$ python3 -q
>>> import numpy as np
>>> import numpy.linalg as la
>>> np.set_printoptions(precision=3, suppress=True, linewidth=120, sign=" ")
>>> B = np.array([[-5, -1, 0, -3, 4, -5],
...     [-2, -4, 5, -1, 1, 3],
...     [-5, 1, 5, 3, 4, 1],
...     [-1, 1, -2, -3, 1, 4],
...     [5, 2, -5, -5, 2, 0],
...     [5, -2, 5, 4, 5, -4]])
>>> W2 = np.array([[1]])
>>> J = np.block([[B, np.zeros((6, 1))], [np.zeros((1, 6)), W2]])
>>> J
array([[-5., -1.,  0., -3.,  4., -5.,  0.],
       [-2., -4.,  5., -1.,  1.,  3.,  0.],
       [-5.,  1.,  5.,  3.,  4.,  1.,  0.],
       [-1.,  1., -2., -3.,  1.,  4.,  0.],
       [ 5.,  2., -5., -5.,  2.,  0.,  0.],
       [ 5., -2.,  5.,  4.,  5., -4.,  0.],
       [ 0.,  0.,  0.,  0.,  0.,  0.,  1.]])
>>> theta = np.radians(180)
>>> R = np.eye(7)
>>> R[6, 6] = R[4, 4] = np.cos(theta)
>>> R[6, 4], R[4, 6] = -np.sin(theta), np.sin(theta)
>>> R.round(3) + 0
array([[ 1.,  0.,  0.,  0.,  0.,  0.,  0.],
       [ 0.,  1.,  0.,  0.,  0.,  0.,  0.],
       [ 0.,  0.,  1.,  0.,  0.,  0.,  0.],
       [ 0.,  0.,  0.,  1.,  0.,  0.,  0.],
       [ 0.,  0.,  0.,  0., -1.,  0.,  0.],
       [ 0.,  0.,  0.,  0.,  0.,  1.,  0.],
       [ 0.,  0.,  0.,  0.,  0.,  0., -1.]])
>>> B = J @ R.T
>>> np.allclose(J @ J.T, B @ B.T)
True
>>> np.allclose(la.norm(J, axis=1), la.norm(B, axis=1))
True
>>> vec = np.array([0, -3, -3, -4, 9, 6, 8])
>>> h1 = np.maximum(J @ vec, 0)
>>> J * (h1 > 1e-9)[:, None]
array([[-5., -1.,  0., -3.,  4., -5.,  0.],
       [-2., -4.,  5., -1.,  1.,  3.,  0.],
       [-5.,  1.,  5.,  3.,  4.,  1.,  0.],
       [-1.,  1., -2., -3.,  1.,  4.,  0.],
       [ 5.,  2., -5., -5.,  2.,  0.,  0.],
       [ 0., -0.,  0.,  0.,  0., -0.,  0.],
       [ 0.,  0.,  0.,  0.,  0.,  0.,  1.]])
>>> np.maximum(J @ (3 * vec), 0)
array([  63.,   84.,   36.,  144.,  141.,    0.,   24.])
>>> h1
array([ 21.,  28.,  12.,  48.,  47.,   0.,   8.])
>>> J.T @ h1
array([ -34.,   21., -131., -434.,  302.,  183.,    8.])
>>> vec = np.array([-2, 2, 2, 1, -2, -2, 3])
>>> J @ np.ones(7)
array([-10.,   2.,   9.,   0.,  -1.,  13.,   1.])
>>> J @ vec
array([  7.,  -3.,  15., -13., -25.,  -2.,   3.])
>>> J @ np.eye(7)[6]
array([ 0.,  0.,  0.,  0.,  0.,  0.,  1.])
>>> J * vec
array([[ 10.,  -2.,   0.,  -3.,  -8.,  10.,   0.],
       [  4.,  -8.,  10.,  -1.,  -2.,  -6.,   0.],
       [ 10.,   2.,  10.,   3.,  -8.,  -2.,   0.],
       [  2.,   2.,  -4.,  -3.,  -2.,  -8.,   0.],
       [-10.,   4., -10.,  -5.,  -4.,  -0.,   0.],
       [-10.,  -4.,  10.,   4., -10.,   8.,   0.],
       [ -0.,   0.,   0.,   0.,  -0.,  -0.,   3.]])
>>> B = np.array([[1, -2, 0],
...     [1, -2, -2],
...     [2, 1, 1],
...     [3, 1, 1],
...     [3, 2, 0],
...     [1, -3, 1],
...     [1, 3, 3]])
>>> la.matrix_rank(np.vstack([J, B.T]))
np.int64(7)
>>> np.einsum("ij->j", J)
array([-3., -3.,  8., -5., 17., -1.,  1.])
>>> np.einsum("ik,kj->ij", J, B)
array([[ -8.,  32.,  -6.],
       [  7.,   9.,  15.],
       [ 28.,  21.,   7.],
       [ -6., -15.,  -3.],
       [-12., -20., -14.],
       [ 36.,  25.,   9.],
       [  1.,   3.,   3.]])
>>> B.T @ J.T
array([[ -8.,   7.,  28.,  -6., -12.,  36.,   1.],
       [ 32.,   9.,  21., -15., -20.,  25.,   3.],
       [ -6.,  15.,   7.,  -3., -14.,   9.,   3.]])
>>> np.einsum("ij,ij->i", J, J)
array([  76.,   56.,   77.,   32.,   83.,  111.,    1.])
>>> J @ B
array([[ -8.,  32.,  -6.],
       [  7.,   9.,  15.],
       [ 28.,  21.,   7.],
       [ -6., -15.,  -3.],
       [-12., -20., -14.],
       [ 36.,  25.,   9.],
       [  1.,   3.,   3.]])
>>> la.matrix_rank(J @ B)
np.int64(3)
>>> vec = np.array([0, 3, 0, 3, 3, -2, -3])
>>> rhs = J @ vec
>>> rhs
array([ 10., -18.,  22., -11.,  -3.,  29.,  -3.])
>>> np.round(la.solve(J.T, J[0]), 3) + 0
array([ 1.,  0.,  0.,  0.,  0.,  0.,  0.])
>>> K = np.load("data.npy")
>>> K
array([[ 1.383, -3.646, -1.17 , -6.962, -3.761, -0.711, -1.605, -3.652, -2.259],
       [ 2.363,  1.821, -2.75 , -6.791,  0.185,  4.078, -3.883,  1.046, -3.222],
       [ 0.293,  0.716, -0.79 , -6.535, -0.352,  3.175, -2.19 ,  2.568, -3.507],
       [ 3.11 , -4.821, -0.679, -9.488, -2.247, -2.948, -0.811, -0.807, -3.75 ],
       [ 1.165, -2.431,  0.469, -8.822, -1.068, -2.224, -1.845, -1.8  , -4.142],
       [ 1.252, -3.513, -0.056, -6.668, -2.181, -0.45 , -2.839, -1.658, -1.685],
       [ 1.362, -4.498, -1.509, -8.842, -0.419,  0.211, -3.693, -1.771, -4.975],
       [-0.446,  1.482, -2.098, -7.065, -0.682,  4.464, -1.51 ,  2.034, -3.255],
       [ 0.792,  0.744, -1.7  , -9.323,  0.599,  3.799, -1.588,  3.507, -3.137],
       [ 0.802, -4.722, -1.444, -6.567, -3.029, -1.711, -0.568, -1.859, -2.122],
       [ 0.152,  1.276, -1.266, -7.037,  3.116,  2.975, -2.056,  2.136, -3.26 ],
       [-1.844,  1.48 , -1.526, -4.023,  0.2  ,  3.004, -3.564,  2.64 , -2.594],
       [-1.327,  0.977, -2.949, -7.278, -0.55 ,  2.708, -3.395,  2.145, -3.93 ],
       [ 0.044,  1.959, -3.201, -8.068,  0.891,  2.082, -2.42 ,  2.767, -3.037],
       [ 0.202,  0.989, -2.733, -6.548,  0.139,  3.446, -2.301,  1.201, -2.724],
       [ 1.199,  1.328, -2.349, -6.317,  0.382,  3.043, -1.883,  2.759, -3.388],
       [ 1.169, -7.824,  0.01 , -7.322, -0.305,  0.262,  0.644, -2.189, -1.833],
       [ 1.472, -4.513,  1.344, -7.645,  0.092, -2.573,  0.141, -1.792, -1.749],
       [ 1.407, -0.784, -1.796, -5.167,  2.001, -0.148, -1.26 ,  2.768, -2.513],
       [ 1.563, -4.968, -0.716, -9.634, -1.05 , -1.001, -1.562, -1.333, -2.583],
       [ 0.535,  3.792, -3.401, -7.658, -0.452,  2.81 , -3.762,  3.796, -2.141],
       [ 1.052,  2.486, -3.741, -7.235,  0.031,  2.878, -2.165,  1.877, -2.923]])
>>> cen = K - K.mean(axis=0)
>>> Uu, sig, Vt = la.svd(cen, full_matrices=False)
>>> round(float((sig ** 2).sum() ** 2 / (sig ** 4).sum()), 3)
1.877
>>> np.abs(Vt[0]).argmax()
np.int64(1)
>>> Vt[0] * np.sign(Vt[0, np.abs(Vt[0]).argmax()])
array([-0.129,  0.67 , -0.215,  0.106,  0.192,  0.46 , -0.156,  0.451, -0.035])
>>> np.round(cen.mean(axis=0), 3) + 0
array([ 0.,  0.,  0.,  0.,  0.,  0.,  0.,  0.,  0.])
>>> np.searchsorted(np.cumsum(sig ** 2) / (sig ** 2).sum(), 0.9) + 1
np.int64(4)
>>> sig
array([ 21.518,   6.845,   6.545,   5.335,   4.463,   3.89 ,   3.444,   2.827,   2.601])
>>> sig ** 2 / (sig ** 2).sum()
array([ 0.72 ,  0.073,  0.067,  0.044,  0.031,  0.024,  0.018,  0.012,  0.011])
